>>> import numpy as np
>>> np.set_printoptions(precision=1, suppress=True, linewidth=160)
>>> def rnd(a):
...     return np.round(a, 1) + 0
... 
>>> feats = np.load("m.npy")
>>> feats
array([[ 1,  0,  0,  0,  0],
       [ 1,  1,  0,  0,  0],
       [ 0,  1,  1,  0,  0],
       [ 1, -2, -1,  1,  0],
       [ 1,  2,  1,  2,  1]])
>>> ev, evecs = np.linalg.eig(feats)
>>> ev
array([1., 1., 1., 1., 1.])
>>> np.prod(ev)
np.float64(1.0)
>>> feats @ evecs[:, 0] - ev[0] * evecs[:, 0]
array([0., 0., 0., 0., 0.])
>>> rnd(np.sort(np.linalg.eigvals(np.linalg.inv(feats))))
array([1., 1., 1., 1., 1.])
>>> x0 = np.array([2, 2, 0, -1, -1])
>>> print(feats @ np.ones(5))
[ 1.  2.  2. -1.  7.]
>>> (feats * x0).sum(axis=1)
array([ 2,  4,  2, -3,  3])
>>> np.linalg.norm(feats @ x0) <= np.linalg.norm(feats, 2) * np.linalg.norm(x0) + 1e-9
np.True_
>>> u = np.array([3, 3, 4])
>>> np.convolve(feats[1], u)
array([3, 6, 7, 4, 0, 0, 0])
>>> np.polyval(u, feats[1])
array([10, 10,  4,  4,  4])
>>> np.correlate(feats[1], feats[0], "full")
array([0, 0, 0, 0, 1, 1, 0, 0, 0])
>>> P = np.triu(np.array([[-4, -1, -2, 1, 5],
...     [5, 5, 5, -2, -4],
...     [5, 2, 4, -3, 4],
...     [1, -2, 3, 5, -1],
...     [1, 1, -3, -5, -1]]), 1) + np.eye(5)
>>> M2 = P @ feats @ np.linalg.inv(P)
>>> np.trace(M2), np.trace(feats)
(np.float64(5.0), np.int64(5))
>>> np.linalg.matrix_rank(M2)
np.int64(5)
>>> rnd(np.linalg.det(M2))
np.float64(1.0)
>>> rnd(np.poly(M2))
array([  1.,  -5.,  10., -10.,   5.,  -1.])
>>> M2
array([[   6.,   11.,  -41.,  -96.,   87.],
       [  -5.,   -3.,    8.,   13.,  -10.],
       [   1.,   16.,  -70., -174.,  169.],
       [   0.,   -4.,   18.,   45.,  -44.],
       [   1.,    3.,  -12.,  -29.,   27.]])
>>> M = np.load("x.npy")
>>> M
array([[ 8.,  0.,  0.,  0.,  0.,  0.,  0.,  0.,  0.],
       [ 0.,  2.,  4.,  5., -4., -2., -3.,  0.,  0.],
       [ 0., -2., -3., -2., -4.,  5.,  5., -5., -5.],
       [ 0.,  5., -2.,  2.,  4., -2.,  0.,  5.,  2.],
       [ 0.,  4.,  5., -4.,  3., -2., -4., -5., -2.],
       [ 0.,  5., -1.,  3., -1., -4.,  5.,  1.,  1.],
       [ 0., -1.,  3.,  2., -3., -3.,  2., -2.,  0.],
       [ 0.,  4., -3., -1., -5., -5., -4., -2.,  5.],
       [ 0., -4.,  1.,  3., -2.,  1., -1., -5.,  0.]])
>>> np.linalg.cond(M) > 100
np.False_
>>> np.argsort(-np.linalg.norm(M, axis=0).round(6), kind="stable")[:3]
array([7, 1, 4])
>>> [round(float(x), 1) for x in np.linalg.svd(M, compute_uv=False)[:3]]
[15.6, 12.5, 11.2]
>>> rnd(np.abs(np.linalg.svd(M)[2][-1]))
array([0. , 0.2, 0.4, 0.1, 0.1, 0.6, 0.2, 0.1, 0.6])
>>> print(rnd(np.linalg.norm(M, 2) / np.linalg.norm(M)))
0.6
>>> np.trace(M)
np.float64(8.0)
>>> rnd(np.sort(np.abs(np.linalg.eigvals(M))))
array([ 1.8,  1.8,  6.3,  6.8,  6.9,  6.9,  8. , 10.2, 10.2])
>>> (M - M.T) / 2
array([[ 0. ,  0. ,  0. ,  0. ,  0. ,  0. ,  0. ,  0. ,  0. ],
       [ 0. ,  0. ,  3. ,  0. , -4. , -3.5, -1. , -2. ,  2. ],
       [ 0. , -3. ,  0. ,  0. , -4.5,  3. ,  1. , -1. , -3. ],
       [ 0. ,  0. ,  0. ,  0. ,  4. , -2.5, -1. ,  3. , -0.5],
       [ 0. ,  4. ,  4.5, -4. ,  0. , -0.5, -0.5,  0. ,  0. ],
       [ 0. ,  3.5, -3. ,  2.5,  0.5,  0. ,  4. ,  3. ,  0. ],
       [ 0. ,  1. , -1. ,  1. ,  0.5, -4. ,  0. ,  1. ,  0.5],
       [ 0. ,  2. ,  1. , -3. ,  0. , -3. , -1. ,  0. ,  5. ],
       [ 0. , -2. ,  3. ,  0.5,  0. ,  0. , -0.5, -5. ,  0. ]])
>>> rnd(np.abs(np.linalg.eigvals(M)).max())
np.float64(10.2)
>>> U, s, VT = np.linalg.svd(M, full_matrices=False)
>>> print(np.abs(U[:, 0]).round(6).argmax())
2
>>> rnd(U.T @ M @ VT.T)
array([[15.6,  0. ,  0. ,  0. ,  0. ,  0. ,  0. ,  0. ,  0. ],
       [ 0. , 12.5,  0. ,  0. ,  0. ,  0. ,  0. ,  0. ,  0. ],
       [ 0. ,  0. , 11.2,  0. ,  0. ,  0. ,  0. ,  0. ,  0. ],
       [ 0. ,  0. ,  0. ,  8.9,  0. ,  0. ,  0. ,  0. ,  0. ],
       [ 0. ,  0. ,  0. ,  0. ,  8.1,  0. ,  0. ,  0. ,  0. ],
       [ 0. ,  0. ,  0. ,  0. ,  0. ,  8. ,  0. ,  0. ,  0. ],
       [ 0. ,  0. ,  0. ,  0. ,  0. ,  0. ,  4.4,  0. ,  0. ],
       [ 0. ,  0. ,  0. ,  0. ,  0. ,  0. ,  0. ,  3.5,  0. ],
       [ 0. ,  0. ,  0. ,  0. ,  0. ,  0. ,  0. ,  0. ,  0.3]])
>>> rnd(s / s[0])
array([1. , 0.8, 0.7, 0.6, 0.5, 0.5, 0.3, 0.2, 0. ])
>>> u, v = M[0], M[8]
>>> u @ u
np.float64(64.0)
>>> pr = (u @ v) / (u @ u) * u
>>> v - pr
array([ 0., -4.,  1.,  3., -2.,  1., -1., -5.,  0.])
>>> np.outer(u, v)
array([[  0., -32.,   8.,  24., -16.,   8.,  -8., -40.,   0.],
       [  0.,  -0.,   0.,   0.,  -0.,   0.,  -0.,  -0.,   0.],
       [  0.,  -0.,   0.,   0.,  -0.,   0.,  -0.,  -0.,   0.],
       [  0.,  -0.,   0.,   0.,  -0.,   0.,  -0.,  -0.,   0.],
       [  0.,  -0.,   0.,   0.,  -0.,   0.,  -0.,  -0.,   0.],
       [  0.,  -0.,   0.,   0.,  -0.,   0.,  -0.,  -0.,   0.],
       [  0.,  -0.,   0.,   0.,  -0.,   0.,  -0.,  -0.,   0.],
       [  0.,  -0.,   0.,   0.,  -0.,   0.,  -0.,  -0.,   0.],
       [  0.,  -0.,   0.,   0.,  -0.,   0.,  -0.,  -0.,   0.]])
>>> rnd(np.linalg.norm(u + v) ** 2 + np.linalg.norm(u - v) ** 2)
np.float64(242.0)
>>> np.linalg.matrix_rank(np.outer(u, v))
np.int64(1)
>>> def softmax(z):
...     e = np.exp(z - z.max(axis=-1, keepdims=True))
...     return e / e.sum(axis=-1, keepdims=True)
... 
>>> rnd(softmax(M[6] + -3))
array([0. , 0. , 0.5, 0.2, 0. , 0. , 0.2, 0. , 0. ])
>>> rnd(softmax(M).sum(axis=1))
array([1., 1., 1., 1., 1., 1., 1., 1., 1.])
>>> rnd(softmax(M[6]))
array([0. , 0. , 0.5, 0.2, 0. , 0. , 0.2, 0. , 0. ])
>>> att = M @ M.T / np.sqrt(9)
>>> rnd(softmax(att)[6] @ M)
array([ 0. , -0.8,  3. ,  2.2, -3.1, -2.9,  1.7, -1.9,  0. ])
>>> rnd(softmax(att))
array([[1. , 0. , 0. , 0. , 0. , 0. , 0. , 0. , 0. ],
       [0. , 1. , 0. , 0. , 0. , 0. , 0. , 0. , 0. ],
       [0. , 0. , 1. , 0. , 0. , 0. , 0. , 0. , 0. ],
       [0. , 0. , 0. , 1. , 0. , 0. , 0. , 0. , 0. ],
       [0. , 0. , 0. , 0. , 1. , 0. , 0. , 0. , 0. ],
       [0. , 0. , 0. , 0. , 0. , 1. , 0. , 0. , 0. ],
       [0. , 0.1, 0. , 0. , 0. , 0. , 0.9, 0. , 0. ],
       [0. , 0. , 0. , 0. , 0. , 0. , 0. , 1. , 0. ],
       [0. , 0. , 0. , 0. , 0. , 0. , 0. , 0. , 1. ]])
>>> softmax(att).round(6).argmax(axis=1)
array([0, 1, 2, 3, 4, 5, 6, 7, 8])
>>> E = np.array([[1, -1, -1, 1, -1, 1, 1, -1],
...     [1, -1, -1, 1, 1, -1, -1, 1],
...     [1, -1, 1, -1, 1, -1, 1, -1],
...     [1, 1, 1, 1, 1, 1, 1, 1],
...     [1, 1, -1, -1, -1, -1, 1, 1]])
>>> rng = np.random.default_rng(95)
>>> M2 = E + rng.integers(-2, 3, (5, 3)) @ rng.integers(-2, 3, (3, 8))
>>> M2
array([[-3, -3, -1,  1,  1,  3, -1,  3],
       [ 1, -4,  1,  1,  2,  0, -4, -1],
       [ 1,  0,  2, -3,  0, -3,  2, -2],
       [ 1,  2,  2, -1,  0, -1,  2,  0],
       [ 1,  6, -1, -5, -4, -6,  6,  1]])
>>> np.abs(M2 - E).sum(axis=1)
array([16, 12,  9,  9, 22])
>>> np.linalg.matrix_rank(M2 - E, tol=1e-8)
np.int64(3)
>>> M2 - E
array([[-4, -2,  0,  0,  2,  2, -2,  4],
       [ 0, -3,  2,  0,  1,  1, -3, -2],
       [ 0,  1,  1, -2, -1, -2,  1, -1],
       [ 0,  1,  1, -2, -1, -2,  1, -1],
       [ 0,  5,  0, -4, -3, -5,  5,  0]])
>>> rnd(np.linalg.svd(M2 - E, compute_uv=False))
array([12.3,  5.9,  4.1,  0. ,  0. ])
>>> rnd(softmax(M2[2] + -1))
array([0.1, 0.1, 0.4, 0. , 0.1, 0. , 0.4, 0. ])
>>> rnd(softmax(M2[2]))
array([0.1, 0.1, 0.4, 0. , 0.1, 0. , 0.4, 0. ])
>>> att = M2 @ M2.T / np.sqrt(8)
>>> rnd(softmax(att)[2] @ M2)
array([ 1. ,  5.9, -0.9, -5. , -3.9, -5.9,  5.9,  0.9])
>>> rnd(softmax(att))
array([[1., 0., 0., 0., 0.],
       [0., 1., 0., 0., 0.],
       [0., 0., 0., 0., 1.],
       [0., 0., 0., 0., 1.],
       [0., 0., 0., 0., 1.]])
>>> u, v = E[0], E[2]
>>> u @ u
np.int64(8)
>>> print(u @ v)
0
>>> pr = (u @ v) / (u @ u) * u
>>> np.linalg.matrix_rank(np.outer(u, v))
np.int64(1)
>>> rnd(np.linalg.norm(u + v) ** 2 + np.linalg.norm(u - v) ** 2)
np.float64(32.0)
>>> np.outer(u, v)
array([[ 1, -1,  1, -1,  1, -1,  1, -1],
       [-1,  1, -1,  1, -1,  1, -1,  1],
       [-1,  1, -1,  1, -1,  1, -1,  1],
       [ 1, -1,  1, -1,  1, -1,  1, -1],
       [-1,  1, -1,  1, -1,  1, -1,  1],
       [ 1, -1,  1, -1,  1, -1,  1, -1],
       [ 1, -1,  1, -1,  1, -1,  1, -1],
       [-1,  1, -1,  1, -1,  1, -1,  1]])
>>> x0 = np.array([4, 3, 1, 5, 0, 3, 0, 0])
>>> (E * x0).sum(axis=1)
array([ 8,  2, -6, 16, -2])
>>> E * x0
array([[ 4, -3, -1,  5,  0,  3,  0,  0],
       [ 4, -3, -1,  5,  0, -3,  0,  0],
       [ 4, -3,  1, -5,  0, -3,  0,  0],
       [ 4,  3,  1,  5,  0,  3,  0,  0],
       [ 4,  3, -1, -5,  0, -3,  0,  0]])
>>> np.linalg.norm(E @ x0) <= np.linalg.norm(E, 2) * np.linalg.norm(x0) + 1e-9
np.True_
>>> arr = np.array([[-50, -12, 46, -40, -58, -4],
...     [-65, 26, 67, -40, -121, 2],
...     [-24, 40, 30, -6, -78, 6],
...     [-35, 2, 34, -25, -52, -1],
...     [-40, -20, 35, -35, -35, -5],
...     [-52, 0, 50, -38, -74, -2],
...     [-60, -4, 57, -45, -81, -3],
...     [-36, 8, 36, -24, -60, 0],
...     [-61, 2, 59, -44, -89, -2]])
>>> rnd(np.linalg.norm(arr, 2) / np.linalg.norm(arr))
np.float64(1.0)
>>> np.argsort(-np.linalg.norm(arr, axis=0).round(6), kind="stable")[:3]
array([4, 0, 2])
>>> np.linalg.matrix_rank(arr, rtol=0.1)
np.int64(2)
>>> U, s, VT = np.linalg.svd(arr)
>>> evecs = VT[:(s > 1e-8).sum()]
>>> x0 = arr[5] + 3 * arr[7] + rng.integers(2) * np.eye(6)[2]
>>> print(x0)
[-160.   24.  159. -110. -254.   -2.]
>>> rnd(np.linalg.norm(x0 - evecs.T @ evecs @ x0))
np.float64(0.9)
>>> rnd(np.diag(evecs.T @ evecs))
array([0.3, 0.5, 0.2, 0.3, 0.7, 0. ])
>>> J = np.load("case14.npy")
>>> J
array([[31.2, 20.2, 29.2, -0.1, 21.3, -1.5],
       [30.5, 21.3, 29.8, -1.4, 20.5,  0.9],
       [29.8, 20.7, 30.1,  1. , 22. ,  1.2],
       [30.9, 21. , 29.4,  1.2, 22. , -0.5],
       [29.4, 18.8, 32. , -2.1, 19.2,  1.3],
       [30. , 18.9, 30. , -0.8, 21.1,  1.2],
       [29.6, 20.1, 30.4, -0.5, 20.7, -1. ],
       [30.6, 20.7, 29.9, -1.9, 18.5,  1. ],
       [29.8, 20.5, 31.3,  0.9, 18.9,  0.2],
       [32.1, 19.6, 28.3, -0.4, 19.5, -1.3],
       [32.6, 20.1, 30.5,  0.3, 18.6,  0.2],
       [30.6, 19.5, 28.3,  0.8, 20.4,  0.1],
       [27.9, 19.2, 30.2,  0. , 22.4, -1.1],
       [29.4, 19.3, 28.8, -0.4, 20. ,  0.8],
       [29.9, 19.4, 31. ,  0.4, 20.3,  2.8],
       [31. , 20.8, 29.2,  0.5, 19.1,  1.5],
       [29.3, 19.5, 30. , -0.2, 21.1,  1.9],
       [29.8, 20.5, 30.5,  1.6, 20.4,  1. ],
       [27.6, 19.8, 31.1, -0.4, 19.9,  1.6],
       [28.6, 19.8, 30.5,  0.5, 19.7, -0.2],
       [28.5, 19.6, 30.3,  0.1, 21.2, -0.3],
       [30. , 19.3, 31. , -0.3, 20.5, -1.1],
       [31.6, 20.3, 30.4, -0.8, 19.3,  0.9],
       [29.4, 20.1, 30.1,  0.4, 19. , -1.3],
       [30.4, 19.7, 30.1,  1.4, 20.7, -0.8],
       [30.9, 20.6, 30.6, -0.8, 21. ,  1.2],
       [29.7, 21.1, 29.9,  0.6, 20.3,  0.4],
       [30.6, 20.4, 31. ,  0. , 20.5, -0.2],
       [29.8, 18.9, 29.4,  1.3, 20.3, -1.3],
       [29.6, 19.2, 29.9, -0.3, 20.3,  0.1]])
>>> cov = np.cov(J, rowvar=False)
>>> rnd(cov)
array([[ 1.2,  0.3, -0.3,  0. , -0.3, -0.1],
       [ 0.3,  0.5,  0. ,  0.1,  0. ,  0.1],
       [-0.3,  0. ,  0.7, -0.2, -0.1,  0.3],
       [ 0. ,  0.1, -0.2,  0.8,  0.2, -0.3],
       [-0.3,  0. , -0.1,  0.2,  1. , -0.2],
       [-0.1,  0.1,  0.3, -0.3, -0.2,  1.3]])
>>> print(np.argwhere(np.triu(np.abs(np.corrcoef(J.T)) > 0.8, 1)))
[]
>>> rnd(np.linalg.eigvalsh(cov)[::-1])
array([1.6, 1.6, 0.9, 0.6, 0.5, 0.3])
>>> rnd(np.corrcoef(J[:, 5], J[:, 3])[0, 1])
np.float64(-0.2)
>>> print(rnd(np.median(J, axis=0)))
[29.8 20.  30.1  0.  20.4  0.2]
>>> rnd(np.polyfit(J[:, 5], J[:, 3], 1))
array([-0.2,  0.1])
>>> P = J @ np.linalg.solve(J.T @ J, J.T)
>>> rnd(np.diag(P))
array([0.2, 0.3, 0.2, 0.2, 0.4, 0.2, 0.1, 0.3, 0.3, 0.3, 0.3, 0.2, 0.3, 0.1, 0.3, 0.2, 0.2, 0.2, 0.2, 0.1, 0.1, 0.2, 0.1, 0.2, 0.1, 0.1, 0.2, 0. , 0.2, 0.1])
>>> rnd(np.trace(P))
np.float64(6.0)
>>> np.allclose(P @ P, P)
True
>>> rnd(np.linalg.eigvalsh(P))
array([0., 0., 0., 0., 0., 0., 0., 0., 0., 0., 0., 0., 0., 0., 0., 0., 0., 0., 0., 0., 0., 0., 0., 0., 1., 1., 1., 1., 1., 1.])
>>> u = np.array([1, 1, 0, 1])
>>> A = np.array([np.roll(u, i) for i in range(4)])
>>> print(A)
[[1 1 0 1]
 [1 1 1 0]
 [0 1 1 1]
 [1 0 1 1]]
>>> ev, evecs = np.linalg.eigh(A)
>>> x0 = np.array([3, 1, -3, -1])
>>> rnd(evecs * np.abs(ev) @ evecs.T)
array([[1.5, 0.5, 0.5, 0.5],
       [0.5, 1.5, 0.5, 0.5],
       [0.5, 0.5, 1.5, 0.5],
       [0.5, 0.5, 0.5, 1.5]])
>>> x0 @ A @ x0 / (x0 @ x0), rnd(ev[0]), rnd(ev[-1])
(np.float64(1.0), np.float64(-1.0), np.float64(3.0))
>>> rnd(np.linalg.eigvalsh(A[1:, 1:]))
array([-0.4,  1. ,  2.4])
>>> x0 @ A @ x0
np.int64(20)
>>> rnd(evecs * np.maximum(ev, 0) @ evecs.T)
array([[1.2, 0.7, 0.2, 0.7],
       [0.7, 1.2, 0.7, 0.2],
       [0.2, 0.7, 1.3, 0.7],
       [0.7, 0.2, 0.7, 1.2]])
>>> print(np.all(np.linalg.eigvalsh(A) > 0))
False
>>> [round(float(np.linalg.det(A[:i, :i])), 2) + 0 for i in range(1, 5)]
[1.0, 0.0, -1.0, -3.0]
>>> rnd(np.linalg.eigvalsh(A).min())
np.float64(-1.0)
>>> rnd(np.linalg.eigvals(A).sum().real)
np.float64(4.0)
>>> np.einsum("ij,ji->", A, A)
np.int64(12)
>>> rnd(np.linalg.det(A.T))
np.float64(-3.0)
>>> np.sort(np.abs(np.fft.fft(A[0]))), rnd(np.sort(np.linalg.svd(A, compute_uv=False)))
(array([1., 1., 1., 3.]), array([1., 1., 1., 3.]))
>>> (A @ A)[0]
array([3, 2, 2, 2])
>>> A @ (-1.0) ** np.arange(4)
array([-1.,  1., -1.,  1.])
>>> np.fft.fft(A[0])
array([ 3.+0.j,  1.+0.j, -1.+0.j,  1.+0.j])
